$ ipython --no-banner

In [1]: import numpy as np

In [2]: from numpy import linalg as LA

In [3]: np.set_printoptions(suppress=True, linewidth=120)

In [4]: def rnd(a):
   ...:     return np.round(a, 1) + 0
   ...: 

In [5]: E = np.load("run1.npy")

In [6]: E
Out[6]: 
array([[-1,  0,  1,  2],
       [ 3,  4,  5,  6],
       [ 7,  8,  9, 10],
       [11, 12, 13, 14],
       [15, 16, 17, 18],
       [19, 20, 21, 22],
       [23, 24, 25, 26],
       [27, 28, 29, 30]])

In [7]: Uu, sig, Vt = LA.svd(E)

In [8]: V = Vt[:(sig > 1e-8).sum()]

In [9]: rng = np.random.default_rng(987208)

In [10]: x0 = E[2] + 4 * E[1] + rng.integers(2) * np.eye(4)[2]

In [11]: x0
Out[11]: array([19., 24., 29., 34.])

In [12]: print(LA.matrix_rank(np.vstack([E, x0])))
2

In [13]: np.allclose(V.T @ V @ x0, x0)
Out[13]: True

In [14]: out = np.array([[7, 9, 8], [2, 0, 9], [0, 4, 1]])

In [15]: Z = np.array([[0, 3, 4, -1, -4],
    ...:     [-3, -3, 2, 4, 5],
    ...:     [3, 5, -5, -3, -1],
    ...:     [5, -4, 0, 3, 2],
    ...:     [3, 5, 3, 4, 3]])

In [16]: X = np.block([[out, np.zeros((3, 5))], [np.zeros((5, 3)), Z]])

In [17]: X
Out[17]: 
array([[ 7.,  9.,  8.,  0.,  0.,  0.,  0.,  0.],
       [ 2.,  0.,  9.,  0.,  0.,  0.,  0.,  0.],
       [ 0.,  4.,  1.,  0.,  0.,  0.,  0.,  0.],
       [ 0.,  0.,  0.,  0.,  3.,  4., -1., -4.],
       [ 0.,  0.,  0., -3., -3.,  2.,  4.,  5.],
       [ 0.,  0.,  0.,  3.,  5., -5., -3., -1.],
       [ 0.,  0.,  0.,  5., -4.,  0.,  3.,  2.],
       [ 0.,  0.,  0.,  3.,  5.,  3.,  4.,  3.]])

In [18]: out = X[0, 0] * X[1:] - np.outer(X[1:, 0], X[0])

In [19]: out
Out[19]: 
array([[  0., -18.,  47.,   0.,   0.,   0.,   0.,   0.],
       [  0.,  28.,   7.,   0.,   0.,   0.,   0.,   0.],
       [  0.,   0.,   0.,   0.,  21.,  28.,  -7., -28.],
       [  0.,   0.,   0., -21., -21.,  14.,  28.,  35.],
       [  0.,   0.,   0.,  21.,  35., -35., -21.,  -7.],
       [  0.,   0.,   0.,  35., -28.,   0.,  21.,  14.],
       [  0.,   0.,   0.,  21.,  35.,  21.,  28.,  21.]])

In [20]: print(LA.matrix_rank(out), LA.matrix_rank(X))
7 8

In [21]: print(np.flatnonzero(~out.round(6).any(axis=1)))
[]

In [22]: W0 = np.loadtxt("data.csv", delimiter=",")

In [23]: W0
Out[23]: 
array([[ 0.,  2.,  0.,  2.],
       [-2.,  5., -2.,  5.],
       [ 0.,  2.,  0.,  2.],
       [-2.,  5., -2.,  5.]])

In [24]: x0 = np.array([-6, 8, -9, 5])

In [25]: h1 = np.maximum(W0 @ x0, 0)

In [26]: np.maximum(W0 @ x0, 0) - np.maximum(-W0 @ x0, 0)
Out[26]: array([26., 95., 26., 95.])

In [27]: np.kron(np.eye(2, dtype=int), W0)
Out[27]: 
array([[ 0.,  2.,  0.,  2.,  0.,  0.,  0.,  0.],
       [-2.,  5., -2.,  5., -0.,  0., -0.,  0.],
       [ 0.,  2.,  0.,  2.,  0.,  0.,  0.,  0.],
       [-2.,  5., -2.,  5., -0.,  0., -0.,  0.],
       [ 0.,  0.,  0.,  0.,  0.,  2.,  0.,  2.],
       [-0.,  0., -0.,  0., -2.,  5., -2.,  5.],
       [ 0.,  0.,  0.,  0.,  0.,  2.,  0.,  2.],
       [-0.,  0., -0.,  0., -2.,  5., -2.,  5.]])

In [28]: rnd(LA.det(W0[::-1]))
Out[28]: np.float64(0.0)

In [29]: rnd(LA.det(2 * W0)), rnd(LA.det(W0))
Out[29]: (np.float64(0.0), np.float64(0.0))

In [30]: A = np.loadtxt("dump.csv", delimiter=",")

In [31]: rnd(A)
Out[31]: 
array([[  0. ,   1.4,  -0.4,  -0.3,   0.9,  -0.2,   1. ,  -0.7],
       [  0.5,  -0.7,   0.4,   0.3,  -0.8,  -0.1,  -1.4,   0.7],
       [  3.4,  -6.1,   5.1,   2.4,  -3.5,   0.5,  -6.5,   1.5],
       [  3.5,  -5.8,   5.4,   2.7,  -2.9,   0.1,  -6.7,   1.3],
       [  3.6,  -6.7,   5.4,   2.8,  -3.9,   0. ,  -7.6,   1.5],
       [  7.1, -12.8,  11.7,   5.7,  -7.6,   0. , -14.6,   3.4],
       [ -1.7,   2.8,  -1.9,  -1.3,   1.3,   0. ,   3.2,  -0.9],
       [  6.5, -10.7,   9.2,   4.9,  -6. ,   0.4, -12.5,   3.4],
       [ -8.2,  14.7, -12.1,  -6. ,   8.2,  -0.2,  15.9,  -4.5],
       [  0.2,  -0.6,   0.4,   0.2,  -0.1,  -0.3,  -0.8,  -0.8]])

In [32]: out = np.c_[A[:, :3] @ np.array([[1, 2, 1], [-2, 0, -2], [-1, 0, 1]]), np.array([2, 0, 2, -3, 0, -2, 3, -2, 1, -3])]

In [33]: rnd(out)
Out[33]: 
array([[ -2.4,   0. ,  -3.2,   2. ],
       [  1.4,   1. ,   2.2,   0. ],
       [ 10.4,   6.7,  20.5,   2. ],
       [  9.7,   7. ,  20.5,  -3. ],
       [ 11.5,   7.1,  22.3,   0. ],
       [ 21.1,  14.2,  44.4,  -2. ],
       [ -5.4,  -3.3,  -9.1,   3. ],
       [ 18.8,  13. ,  37.2,  -2. ],
       [-25.4, -16.3, -49.7,   1. ],
       [  1.1,   0.4,   1.9,  -3. ]])

In [34]: print(LA.matrix_rank(np.c_[A, out]))
9

In [35]: LA.matrix_rank(out)
Out[35]: np.int64(4)

In [36]: rnd(LA.norm(out - A @ LA.lstsq(A, out)[0], axis=0))
Out[36]: array([0. , 0. , 0. , 1.2])

In [37]: proj = A @ LA.solve(A.T @ A, A.T)

In [38]: rnd(proj @ A[:, 3])
Out[38]: array([-0.3,  0.3,  2.4,  2.7,  2.8,  5.7, -1.3,  4.9, -6. ,  0.2])

In [39]: rnd(LA.eigvalsh(proj))
Out[39]: array([0., 0., 1., 1., 1., 1., 1., 1., 1., 1.])

In [40]: rnd(np.trace(proj))
Out[40]: np.float64(8.0)

In [41]: rnd(np.diag(proj))
Out[41]: array([1. , 0.9, 0.8, 0.7, 0.6, 0.9, 0.6, 0.7, 1. , 0.8])

In [42]: th = np.radians(15)

In [43]: Rm = np.eye(8)

In [44]: Rm[7, 7] = Rm[6, 6] = np.cos(th)

In [45]: Rm[7, 6], Rm[6, 7] = -np.sin(th), np.sin(th)

In [46]: rnd(Rm)
Out[46]: 
array([[ 1. ,  0. ,  0. ,  0. ,  0. ,  0. ,  0. ,  0. ],
       [ 0. ,  1. ,  0. ,  0. ,  0. ,  0. ,  0. ,  0. ],
       [ 0. ,  0. ,  1. ,  0. ,  0. ,  0. ,  0. ,  0. ],
       [ 0. ,  0. ,  0. ,  1. ,  0. ,  0. ,  0. ,  0. ],
       [ 0. ,  0. ,  0. ,  0. ,  1. ,  0. ,  0. ,  0. ],
       [ 0. ,  0. ,  0. ,  0. ,  0. ,  1. ,  0. ,  0. ],
       [ 0. ,  0. ,  0. ,  0. ,  0. ,  0. ,  1. ,  0.3],
       [ 0. ,  0. ,  0. ,  0. ,  0. ,  0. , -0.3,  1. ]])

In [47]: out = A @ Rm.T

In [48]: print(rnd(out))
[[  0.    1.4  -0.4  -0.3   0.9  -0.2   0.8  -0.9]
 [  0.5  -0.7   0.4   0.3  -0.8  -0.1  -1.2   1. ]
 [  3.4  -6.1   5.1   2.4  -3.5   0.5  -5.9   3.2]
 [  3.5  -5.8   5.4   2.7  -2.9   0.1  -6.2   3. ]
 [  3.6  -6.7   5.4   2.8  -3.9   0.   -6.9   3.4]
 [  7.1 -12.8  11.7   5.7  -7.6   0.  -13.2   7.1]
 [ -1.7   2.8  -1.9  -1.3   1.3   0.    2.8  -1.7]
 [  6.5 -10.7   9.2   4.9  -6.    0.4 -11.2   6.6]
 [ -8.2  14.7 -12.1  -6.    8.2  -0.2  14.2  -8.5]
 [  0.2  -0.6   0.4   0.2  -0.1  -0.3  -1.   -0.6]]

In [49]: print(rnd(LA.det(Rm)), rnd(np.trace(Rm)))
1.0 7.9

In [50]: print(np.allclose(A @ A.T, out @ out.T))
True

In [51]: rnd(LA.svd(A, compute_uv=False)), rnd(LA.svd(out, compute_uv=False))
Out[51]: 
(array([49.2,  1.6,  1.1,  0.9,  0.8,  0.5,  0.4,  0.2]),
 array([49.2,  1.6,  1.1,  0.9,  0.8,  0.5,  0.4,  0.2]))

In [52]: Uu, sig, Vt = LA.svd(A)

In [53]: np.argmax(sig[:-1] / (sig[1:] + 1e-6)) + 1
Out[53]: np.int64(1)

In [54]: out = Uu[:, :1] @ np.diag(sig[:1]) @ Vt[:1]

In [55]: LA.matrix_rank(A, rtol=0.05)
Out[55]: np.int64(1)

In [56]: print(rnd(LA.norm(A - out, 2)), rnd(sig[1]))
1.6 1.6

In [57]: rnd(LA.norm(A - out) / LA.norm(A))
Out[57]: np.float64(0.0)

In [58]: K = np.loadtxt("case13.csv", delimiter=",")

In [59]: rnd(K)
Out[59]: 
array([[-0.7, -0.4, -0.1, -0.2,  0. ,  0. , -0.4],
       [-0.3, -0.2,  0.1,  0. , -0.5, -0.2,  0.7],
       [ 0.4, -0.3, -0.3,  0. , -0.7,  0. , -0.4],
       [-0.1,  0.5, -0.4, -0.1, -0.1, -0.7, -0.1],
       [-0.2,  0.2,  0.1,  0.9, -0.2,  0.1, -0.2],
       [ 0.2, -0.6, -0.3,  0.4,  0.4, -0.4,  0.1],
       [-0.1,  0.1, -0.8,  0. ,  0. ,  0.6,  0.2]])

In [60]: x0 = np.array([2, -4, 5, -4, 4, 4, 3])

In [61]: print(7 - LA.matrix_rank(K - np.eye(7), tol=1e-8))
1

In [62]: rnd(LA.norm(x0)), rnd(LA.norm(K @ x0))
Out[62]: (np.float64(10.1), np.float64(10.1))

In [63]: print(rnd(np.abs(LA.eigvals(K))))
[1. 1. 1. 1. 1. 1. 1.]

In [64]: [p for p in range(1, 25) if np.allclose(LA.matrix_power(K, p), np.eye(7))]
Out[64]: []

In [65]: rnd(np.sort(np.abs(np.degrees(np.angle(LA.eigvals(K))))))
Out[65]: array([  0. ,  69.5,  69.5, 131.6, 131.6, 178.5, 178.5])
